% ipython --no-banner

In [1]: import numpy as np

In [2]: from numpy import linalg as LA

In [3]: np.set_printoptions(precision=1, suppress=True, linewidth=140, legacy="1.25")

In [4]: E = np.loadtxt("m.csv", delimiter=",")

In [5]: E.round(1) + 0
Out[5]: 
array([[ 0.2, -0.1,  0. ,  0. ,  0.3,  0.1,  0.1,  0. , -0.1,  0. , -0.1,  0.1,  0.1,  0. , -0.2, -0.1],
       [-0.1,  0.5,  0.1,  0.1, -0.1,  0. ,  0. , -0.1,  0. , -0.1, -0.2, -0.1, -0.2, -0.2, -0.2,  0.3],
       [ 0. ,  0.1,  0.1,  0. ,  0. ,  0.1,  0.2,  0. ,  0. ,  0. , -0.1,  0. ,  0. ,  0.1, -0.1,  0. ],
       [ 0. ,  0.1,  0. ,  0.1,  0.1, -0.1,  0. ,  0. ,  0.1,  0. ,  0. ,  0. , -0.1, -0.1,  0. ,  0. ],
       [ 0.3, -0.1,  0. ,  0.1,  0.5,  0. ,  0. ,  0.1,  0.1,  0. , -0.1,  0.1, -0.2, -0.1, -0.2, -0.2],
       [ 0.1,  0. ,  0.1, -0.1,  0. ,  0.2,  0.1,  0.1,  0. , -0.1, -0.1, -0.1,  0.1,  0.2, -0.2,  0. ],
       [ 0.1,  0. ,  0.2,  0. ,  0. ,  0.1,  0.7, -0.2,  0.1,  0.1, -0.2,  0. ,  0. ,  0.1,  0.2, -0.1],
       [ 0. , -0.1,  0. ,  0. ,  0.1,  0.1, -0.2,  0.3,  0.1, -0.1,  0.1, -0.2, -0.1,  0.2, -0.1, -0.1],
       [-0.1,  0. ,  0. ,  0.1,  0.1,  0. ,  0.1,  0.1,  0.3,  0.1,  0. , -0.2, -0.3,  0. ,  0.1, -0.1],
       [ 0. , -0.1,  0. ,  0. ,  0. , -0.1,  0.1, -0.1,  0.1,  0.1,  0. ,  0. , -0.1, -0.1,  0.2, -0.1],
       [-0.1, -0.2, -0.1,  0. , -0.1, -0.1, -0.2,  0.1,  0. ,  0. ,  0.2,  0. ,  0. ,  0. ,  0.1, -0.1],
       [ 0.1, -0.1,  0. ,  0. ,  0.1, -0.1,  0. , -0.2, -0.2,  0. ,  0. ,  0.3,  0.2, -0.2,  0. ,  0. ],
       [ 0.1, -0.2,  0. , -0.1, -0.2,  0.1,  0. , -0.1, -0.3, -0.1,  0. ,  0.2,  0.5,  0.1,  0. ,  0. ],
       [ 0. , -0.2,  0.1, -0.1, -0.1,  0.2,  0.1,  0.2,  0. , -0.1,  0. , -0.2,  0.1,  0.4,  0. ,  0. ],
       [-0.2, -0.2, -0.1,  0. , -0.2, -0.2,  0.2, -0.1,  0.1,  0.2,  0.1,  0. ,  0. ,  0. ,  0.5, -0.1],
       [-0.1,  0.3,  0. ,  0. , -0.2,  0. , -0.1, -0.1, -0.1, -0.1, -0.1,  0. ,  0. ,  0. , -0.1,  0.3]])

In [6]: # rows and columns are dependent

In [7]: rk = LA.matrix_rank(E)

In [8]: rk
Out[8]: 5

In [9]: null = LA.svd(E)[2][rk:].T

In [10]: [int(LA.matrix_rank(E[:i])) for i in range(1, len(E) + 1)]
Out[10]: [1, 2, 3, 4, 5, 5, 5, 5, 5, 5, 5, 5, 5, 5, 5, 5]

In [11]: np.allclose(E @ null, 0)
Out[11]: True
